% ipython --no-banner

In [1]: import numpy as np

In [2]: np.set_printoptions(suppress=True, linewidth=200)

In [3]: def rnd(a):
   ...:     return np.round(a, 3) + 0
   ...: 

In [4]: M = np.load("a.npy")

In [5]: M
Out[5]: 
array([[2, 0, 2, 0, 0],
       [3, 4, 4, 3, 1],
       [0, 3, 2, 2, 3],
       [5, 5, 2, 4, 2],
       [2, 0, 2, 0, 0]])

In [6]: # row 4 repeats row 0

In [7]: np.linalg.cond(M) > 100
Out[7]: np.True_

In [8]: np.argsort(-np.linalg.norm(M, axis=0).round(6), kind="stable")[:3]
Out[8]: array([1, 0, 2])

In [9]: [round(float(x), 3) for x in np.linalg.svd(M, compute_uv=False)[:3]]
Out[9]: [12.001, 3.775, 2.675]

In [10]: data = np.load("m.npy")

In [11]: data
Out[11]: 
array([[-1.,  1.,  0.],
       [ 0., -1.,  1.],
       [ 0.,  0., -1.]])

In [12]: # triangular, det is the product of the diagonal

In [13]: rnd(np.linalg.det(data))
Out[13]: np.float64(-1.0)

In [14]: (data + data.T) / 2
Out[14]: 
array([[-1. ,  0.5,  0. ],
       [ 0.5, -1. ,  0.5],
       [ 0. ,  0.5, -1. ]])

In [15]: rnd(np.sort(np.abs(np.linalg.eigvals(data))))
Out[15]: array([1., 1., 1.])

In [16]: np.linalg.determinant(data)
Traceback (most recent call last):
  Cell In[16], line 1
    np.linalg.determinant(data)
AttributeError: module 'numpy.linalg' has no attribute 'determinant'


In [17]: rng = np.random.default_rng(587)

In [18]: idx = rng.permutation(3)

In [19]: out = data[:, idx] * rng.choice([-1, 1], 3)

In [20]: out
Out[20]: 
array([[-0., -1., -1.],
       [-1.,  1.,  0.],
       [ 1., -0.,  0.]])

In [21]: U, _, vt = np.linalg.svd(data.T @ out)

In [22]: idx
Out[22]: array([2, 1, 0])

In [23]: rnd(np.linalg.lstsq(data, out)[0])
Out[23]: 
array([[ 0.,  0.,  1.],
       [ 0., -1.,  0.],
       [-1.,  0.,  0.]])

In [24]: mat = np.loadtxt("data.csv", delimiter=",")

In [25]: mat
Out[25]: 
array([[-1.,  0.,  1.,  2.,  3.],
       [ 4.,  5.,  6.,  7.,  8.],
       [ 9., 10., 11., 12., 13.],
       [14., 15., 16., 17., 18.]])

In [26]: rnd(np.linalg.norm(mat, 2) / np.linalg.norm(mat))
Out[26]: np.float64(0.997)

In [27]: [round(float(x), 3) for x in np.linalg.svd(mat, compute_uv=False)[:3]]
Out[27]: [45.805, 3.452, 0.0]

In [28]: np.argsort(-np.linalg.norm(mat, axis=0).round(6), kind="stable")[:3]
Out[28]: array([4, 3, 2])

In [29]: np.linalg.matrix_rank(mat, rtol=0.1)
Out[29]: np.int64(1)

In [30]: U, sigma, vt = np.linalg.svd(mat)

In [31]: V = vt[:(sigma > 1e-8).sum()]

In [32]: x = mat[2] + 4 * mat[3] + rng.integers(2) * np.eye(5)[1]

In [33]: x
Out[33]: array([65., 71., 75., 80., 85.])

In [34]: np.linalg.matrix_rank(np.vstack([mat, x]))
Out[34]: np.int64(3)

In [35]: np.allclose(V.T @ V @ x, x)
Out[35]: False

In [36]: rnd(np.diag(V.T @ V))
Out[36]: array([0.6, 0.3, 0.2, 0.3, 0.6])

In [37]: rnd(np.linalg.norm(x - V.T @ V @ x))
Out[37]: np.float64(0.837)

In [38]: U, sigma, vt = np.linalg.svd(mat)

In [39]: rnd(sigma)
Out[39]: array([45.805,  3.452,  0.   ,  0.   ])

In [40]: np.argmax(sigma[:-1] / (sigma[1:] + 1e-6)) + 1
Out[40]: np.int64(2)

In [41]: out = U[:, :2] @ np.diag(sigma[:2]) @ vt[:2]

In [42]: rnd(np.linalg.norm(mat - out) / np.linalg.norm(mat))
Out[42]: np.float64(0.0)

In [43]: np.linalg.matrix_rank(mat, rtol=0.05)
Out[43]: np.int64(2)

In [44]: np.linalg.matrix_rank(out)
Out[44]: np.int64(2)

In [45]: sigma = 3 * 0.2 ** np.arange(4)

In [46]: feats = rng.normal(size=(14, 4)) * rng.permutation(sigma)

In [47]: rnd(feats)
Out[47]: 
array([[ 0.142, -0.044,  0.905,  0.819],
       [-0.3  ,  0.006, -0.02 , -0.177],
       [-0.03 , -0.002,  5.308,  1.113],
       [ 0.049, -0.014,  2.421, -0.255],
       [ 0.144, -0.018, -1.922,  0.168],
       [-0.164, -0.007,  1.855, -0.458],
       [-0.103,  0.002, -0.82 ,  0.172],
       [-0.001, -0.065, -1.643,  0.011],
       [-0.253,  0.015,  0.152, -0.302],
       [ 0.033, -0.009,  3.882,  0.346],
       [-0.017, -0.017,  0.836,  0.087],
       [-0.134,  0.01 ,  4.902, -0.831],
       [-0.09 ,  0.001,  1.899, -0.772],
       [ 0.057, -0.004, -5.788, -0.828]])

In [48]: cen = (feats - feats.mean(axis=0)) / feats.std(axis=0)

In [49]: cen.std(axis=0)
Out[49]: array([1., 1., 1., 1.])

In [50]: b = np.linalg.lstsq(np.delete(cen, 0, axis=1), cen[:, 0])[0]

In [51]: np.abs(b).argmax()
Out[51]: np.int64(0)

In [52]: cov = np.cov(feats, rowvar=False)

In [53]: rnd(np.linalg.eigvalsh(cov)[::-1])
Out[53]: array([8.647, 0.316, 0.014, 0.   ])

In [54]: rnd(np.corrcoef(feats.T))
Out[54]: 
array([[ 1.   , -0.607, -0.178,  0.376],
       [-0.607,  1.   ,  0.239, -0.367],
       [-0.178,  0.239,  1.   ,  0.274],
       [ 0.376, -0.367,  0.274,  1.   ]])

In [55]: q, V = np.linalg.qr(feats[:, :1])[0], np.linalg.qr(feats[:, 1:])[0]

In [56]: sigma = np.linalg.svd(q.T @ V, compute_uv=False)

In [57]: rnd(sigma)
Out[57]: array([0.568])

In [58]: m1 = np.load("test12.npy")

In [59]: m1
Out[59]: 
array([[-1,  1,  2],
       [-1,  2,  0],
       [ 0,  1, -2],
       [ 1,  2, -2],
       [ 0,  0,  0],
       [ 0,  0,  0],
       [ 0,  0,  0],
       [ 1,  2, -2],
       [ 0,  0,  0],
       [ 0,  3,  0]])

In [60]: # row 5 repeats row 4

In [61]: cen = m1 - m1.mean(axis=0)

In [62]: U, sigma, vt = np.linalg.svd(cen, full_matrices=False)

In [63]: rnd(vt[0] * np.sign(vt[0, np.abs(vt[0]).argmax()]))
Out[63]: array([-0.364, -0.422,  0.831])

In [64]: np.linalg.matrix_rank(cen)
Out[64]: np.int64(3)

In [65]: rnd(cen.mean(axis=0))
Out[65]: array([0., 0., 0.])

In [66]: rnd(sigma)
Out[66]: array([4.342, 3.037, 1.105])

In [67]: np.searchsorted(np.cumsum(sigma ** 2) / (sigma ** 2).sum(), 0.9) + 1
Out[67]: np.int64(2)

In [68]: rnd((sigma ** 2).sum() ** 2 / (sigma ** 4).sum())
Out[68]: np.float64(1.942)

In [69]: W2 = m1[[1, 0]].astype(float)

In [70]: for _ in range(7):
    ...:     idx = np.linalg.norm(m1[:, None] - W2, axis=-1).argmin(axis=1)
    ...:     W2 = np.array([m1[idx == j].mean(axis=0) for j in range(2)])
    ...: 

In [71]: idx
Out[71]: array([1, 0, 0, 0, 0, 0, 0, 0, 0, 0])

In [72]: np.bincount(idx)
Out[72]: array([9, 1])

In [73]: np.abs(W2[1] - W2[0]).argmax()
Out[73]: np.int64(2)

In [74]: dist = np.linalg.norm(m1[:, None] - m1[None], axis=-1)

In [75]: dist.shape
Out[75]: (10, 10)

In [76]: np.flatnonzero(dist[0] < dist.mean() / 2)
Out[76]: array([0])

In [77]: rnd(np.linalg.norm(m1 - m1.mean(axis=0), axis=1))
Out[77]: array([2.602, 1.404, 1.603, 2.09 , 1.17 , 1.17 , 1.17 , 2.09 , 1.17 , 1.942])

In [78]: dist[0].round(6).argsort(kind="stable")[:4]
Out[78]: array([0, 1, 4, 5])

In [79]: np.unravel_index(dist.round(6).argmax(), dist.shape)
Out[79]: (np.int64(0), np.int64(3))

In [80]: J = np.load("arr.npy")

In [81]: J
Out[81]: 
array([[1, 3, 0],
       [3, 3, 0],
       [0, 0, 0],
       [3, 3, 0],
       [0, 0, 0],
       [1, 3, 0],
       [3, 3, 0],
       [1, 3, 0],
       [1, 3, 0],
       [4, 6, 0],
       [4, 6, 0]])

In [82]: np.allclose(J[:-1].T @ np.linalg.lstsq(J[:-1].T, J[-1])[0], J[-1])
Out[82]: True

In [83]: np.linalg.lstsq(J[:-1].T, J[-1])[2]
Out[83]: np.int32(2)

In [84]: try:
    ...:     np.linalg.inv(J)
    ...: except np.linalg.LinAlgError as e:
    ...:     print(e)
    ...: 
Last 2 dimensions of the array must be square

In [85]: rnd(J @ np.linalg.pinv(J) @ J)
Out[85]: 
array([[1., 3., 0.],
       [3., 3., 0.],
       [0., 0., 0.],
       [3., 3., 0.],
       [0., 0., 0.],
       [1., 3., 0.],
       [3., 3., 0.],
       [1., 3., 0.],
       [1., 3., 0.],
       [4., 6., 0.],
       [4., 6., 0.]])

In [86]: np.unique(J.round(6), axis=0).shape
Out[86]: (4, 3)
